% python3 -q
>>> import numpy as np
>>> import numpy.linalg as la
>>> np.set_printoptions(precision=2, suppress=True, linewidth=100, legacy="1.25")
>>> tidy = lambda a: np.round(a, 2) + 0
>>> A = np.array([[4, 4, 4, 2, 3, 2],
...     [-1, -1, -1, -3, -2, -3],
...     [5, 5, 5, 3, 4, 3],
...     [2, 2, 2, 0, 1, 0]])
>>> left, s, VT = la.svd(A)
>>> evecs = VT[:(s > 1e-8).sum()]
>>> rng = np.random.default_rng(257086)
>>> x = A[2] + -3 * A[0] + rng.integers(2) * np.eye(6)[3]
>>> print(x)
[-7. -7. -7. -2. -5. -3.]
>>> print(tidy(np.diag(evecs.T @ evecs)))
[0.31 0.31 0.31 0.45 0.17 0.45]
>>> print(tidy(evecs.T @ evecs))
[[ 0.31  0.31  0.31 -0.03  0.14 -0.03]
 [ 0.31  0.31  0.31 -0.03  0.14 -0.03]
 [ 0.31  0.31  0.31 -0.03  0.14 -0.03]
 [-0.03 -0.03 -0.03  0.45  0.21  0.45]
 [ 0.14  0.14  0.14  0.21  0.17  0.21]
 [-0.03 -0.03 -0.03  0.45  0.21  0.45]]
>>> print(tidy(la.norm(x - evecs.T @ evecs @ x)))
0.74
>>> rk = la.matrix_rank(A)
>>> print(rk)
2
>>> ns = la.svd(A)[2][rk:].T
>>> print([int(la.matrix_rank(A[:, :j + 1])) for j in range(6)])
[1, 1, 1, 2, 2, 2]
>>> print(ns.shape)
(6, 4)
>>> print(la.matrix_rank(A.T @ A), la.matrix_rank(A @ A.T))
2 2
>>> print(np.allclose(A @ ns, 0))
True
>>> E = np.loadtxt("case18.csv", delimiter=",")
>>> print(E)
[[-0.8   0.5   0.3 ]
 [ 0.64 -0.4  -0.24]
 [-0.16  0.1   0.06]
 [-1.12  0.7   0.42]
 [-0.32  0.2   0.12]
 [-2.24  1.4   0.84]]
>>> print(np.argsort(-la.norm(E, axis=0).round(6), kind="stable")[:3])
[0 1 2]
>>> print(la.cond(E) > 100)
True
>>> print([round(float(x), 2) for x in la.svd(E, compute_uv=False)[:3]])
[3.38, 0.0, 0.0]
>>> print(la.matrix_rank(E, rtol=0.1))
1
>>> rk = la.matrix_rank(E)
>>> print(rk)
1
>>> ns = la.svd(E)[2][rk:].T
>>> print([int(la.matrix_rank(E[:, :j + 1])) for j in range(3)])
[1, 1, 1]
>>> print(tidy(ns @ ns.T))
[[ 0.35  0.41  0.24]
 [ 0.41  0.74 -0.15]
 [ 0.24 -0.15  0.91]]
>>> print(tidy(E @ ns))
[[0. 0.]
 [0. 0.]
 [0. 0.]
 [0. 0.]
 [0. 0.]
 [0. 0.]]
>>> print([int(la.matrix_rank(np.delete(E, i, axis=0))) for i in range(6)])
[1, 1, 1, 1, 1, 1]
>>> print(ns.shape)
(3, 2)
>>> print(np.abs(np.diag(la.qr(E)[1])) > 1e-9)
[ True False False]
>>> print(np.allclose(E[:-1].T @ la.lstsq(E[:-1].T, E[-1])[0], E[-1]))
True
>>> left, s, VT = la.svd(E)
>>> evecs = VT[:(s > 1e-8).sum()]
>>> x = E[4] + 5 * E[2] + rng.integers(2) * np.eye(3)[2]
>>> print(x)
[-1.12  0.7   0.42]
>>> print(tidy(evecs.T @ evecs))
[[ 0.65 -0.41 -0.24]
 [-0.41  0.26  0.15]
 [-0.24  0.15  0.09]]
>>> print(tidy(np.diag(evecs.T @ evecs)))
[0.65 0.26 0.09]
>>> print(np.allclose(evecs.T @ evecs @ x, x))
True
>>> data = np.load("sample4.npy")
>>> print(data)
[[-1  0  1  2  3]
 [ 4  5  6  7  8]
 [ 9 10 11 12 13]
 [14 15 16 17 18]]
>>> out = data[0, 0] * data[1:] - np.outer(data[1:, 0], data[0])
>>> print(out)
[[  0  -5 -10 -15 -20]
 [  0 -10 -20 -30 -40]
 [  0 -15 -30 -45 -60]]
>>> print(np.flatnonzero(~out.round(6).any(axis=1)))
[]
>>> print(data[:, 0] / data[0, 0])
[  1.  -4.  -9. -14.]
>>> left, s, VT = la.svd(data)
>>> print(tidy(s))
[45.8   3.45  0.    0.  ]
>>> print(np.argmax(s[:-1] / (s[1:] + 1e-6)) + 1)
2
>>> out = left[:, :2] @ np.diag(s[:2]) @ VT[:2]
>>> print(tidy(la.norm(data - out, 2)), tidy(s[2]))
0.0 0.0
>>> print(tidy(np.abs(data - out).max()))
0.0
>>> print(tidy(out))
[[-1.  0.  1.  2.  3.]
 [ 4.  5.  6.  7.  8.]
 [ 9. 10. 11. 12. 13.]
 [14. 15. 16. 17. 18.]]
>>> print(la.matrix_rank(data, rtol=0.05))
2
>>> F = np.load("mat.npy")
>>> print(F)
[[-3 -2 -1  0]
 [ 1  2  3  4]
 [ 5  6  7  8]
 [ 9 10 11 12]
 [13 14 15 16]
 [17 18 19 20]
 [21 22 23 24]]
>>> left, s, VT = la.svd(F)
>>> evecs = VT[:(s > 1e-8).sum()]
>>> x = F[0] + -2 * F[4] + rng.integers(2) * np.eye(4)[2]
>>> print(x)
[-29. -30. -30. -32.]
>>> print(tidy(np.diag(evecs.T @ evecs)))
[0.7 0.3 0.3 0.7]
>>> print(np.allclose(evecs.T @ evecs @ x, x))
False
>>> print(la.matrix_rank(F, rtol=0.1))
1
>>> M = np.loadtxt("dump.csv", delimiter=",")
>>> print(M)
[[14.  8. 14. 10.  3. 12.]
 [ 8. 11.  8.  4.  9. 10.]
 [14.  8. 14. 10.  3. 12.]
 [10.  4. 10.  8.  0.  8.]
 [ 3.  9.  3.  0.  9.  6.]
 [12. 10. 12.  8.  6. 12.]]
>>> rk = la.matrix_rank(M)
>>> print(rk)
3
>>> ns = la.svd(M)[2][rk:].T
>>> print(la.matrix_rank(M.T @ M), la.matrix_rank(M @ M.T))
3 3
>>> print(np.allclose(M @ ns, 0))
True
>>> print(tidy(ns @ ns.T))
[[ 0.5   0.   -0.5   0.    0.    0.  ]
 [ 0.    0.59  0.   -0.01 -0.4  -0.28]
 [-0.5   0.    0.5   0.    0.    0.  ]
 [ 0.   -0.01  0.    0.41  0.28 -0.4 ]
 [ 0.   -0.4   0.    0.28  0.46 -0.08]
 [ 0.   -0.28  0.   -0.4  -0.08  0.54]]
>>> print(tidy(M @ ns))
[[0. 0. 0.]
 [0. 0. 0.]
 [0. 0. 0.]
 [0. 0. 0.]
 [0. 0. 0.]
 [0. 0. 0.]]
>>> left, s, VT = la.svd(M)
>>> evecs = VT[:(s > 1e-8).sum()]
>>> x = M[0] + -3 * M[5] + rng.integers(2) * np.eye(6)[4]
>>> print(x)
[-22. -22. -22. -14. -14. -24.]
>>> print(tidy(np.diag(evecs.T @ evecs)))
[0.5  0.41 0.5  0.59 0.54 0.46]
>>> print(np.allclose(evecs.T @ evecs @ x, x))
False
>>> print(la.matrix_rank(np.vstack([M, x])))
4
>>> print(la.matrix_rank(M))
3
>>> print(M.shape)
(6, 6)
>>> print(M.sum(axis=0))
[61. 50. 61. 40. 30. 60.]
>>> print(tidy(la.svd(M, compute_uv=False)))
[53.43 14.18  0.39  0.    0.    0.  ]
>>> np.zeros(6, 6)
Traceback (most recent call last):
  File "<python-input-86>", line 1, in <module>
    np.zeros(6, 6)
    ~~~~~~~~^^^^^^
TypeError: Cannot interpret '6' as a data type
>>> print(M - M[0])
[[  0.   0.   0.   0.   0.   0.]
 [ -6.   3.  -6.  -6.   6.  -2.]
 [  0.   0.   0.   0.   0.   0.]
 [ -4.  -4.  -4.  -2.  -3.  -4.]
 [-11.   1. -11. -10.   6.  -6.]
 [ -2.   2.  -2.  -2.   3.   0.]]
>>> print(np.count_nonzero(M))
34
>>> print(np.unravel_index(np.abs(M).argmax(), M.shape))
(0, 0)
>>> print(tidy(la.norm(M)))
55.28
>>> la.rank(M)
Traceback (most recent call last):
  File "<python-input-91>", line 1, in <module>
    la.rank(M)
    ^^^^^^^
AttributeError: module 'numpy.linalg' has no attribute 'rank'
>>> M[6]
Traceback (most recent call last):
  File "<python-input-92>", line 1, in <module>
    M[6]
    ~^^^
IndexError: index 6 is out of bounds for axis 0 with size 6
>>> left, s, VT = la.svd(M)
>>> print(np.argmax(s[:-1] / (s[1:] + 1e-6)) + 1)
3
>>> out = left[:, :3] @ np.diag(s[:3]) @ VT[:3]
>>> print(tidy(la.norm(M - out, 2)), tidy(s[3]))
0.0 0.0
>>> print(tidy(out))
[[14.  8. 14. 10.  3. 12.]
 [ 8. 11.  8.  4.  9. 10.]
 [14.  8. 14. 10.  3. 12.]
 [10.  4. 10.  8.  0.  8.]
 [ 3.  9.  3.  0.  9.  6.]
 [12. 10. 12.  8.  6. 12.]]
>>> print(la.matrix_rank(out))
3
>>> out = M / np.sqrt((M ** 2).mean(axis=1, keepdims=True))
>>> print(tidy(M - M.mean(axis=1, keepdims=True)))
[[ 3.83 -2.17  3.83 -0.17 -7.17  1.83]
 [-0.33  2.67 -0.33 -4.33  0.67  1.67]
 [ 3.83 -2.17  3.83 -0.17 -7.17  1.83]
 [ 3.33 -2.67  3.33  1.33 -6.67  1.33]
 [-2.    4.   -2.   -5.    4.    1.  ]
 [ 2.    0.    2.   -2.   -4.    2.  ]]
>>> print(la.matrix_rank(out) == la.matrix_rank(M))
True
>>> mat = np.loadtxt("a.csv", delimiter=",")
>>> print(mat)
[[4. 6. 4. 2. 2. 6.]
 [6. 9. 6. 3. 3. 9.]
 [4. 6. 4. 2. 2. 6.]
 [2. 3. 2. 1. 1. 3.]
 [2. 3. 2. 1. 1. 3.]
 [6. 9. 6. 3. 3. 9.]]
>>> print(tidy(F @ la.pinv(F) @ F))
[[-3. -2. -1.  0.]
 [ 1.  2.  3.  4.]
 [ 5.  6.  7.  8.]
 [ 9. 10. 11. 12.]
 [13. 14. 15. 16.]
 [17. 18. 19. 20.]
 [21. 22. 23. 24.]]
>>> print(np.unique(F.round(6), axis=0).shape)
(7, 4)
>>> print(np.abs(np.diag(la.qr(F)[1])) > 1e-9)
[ True  True False False]
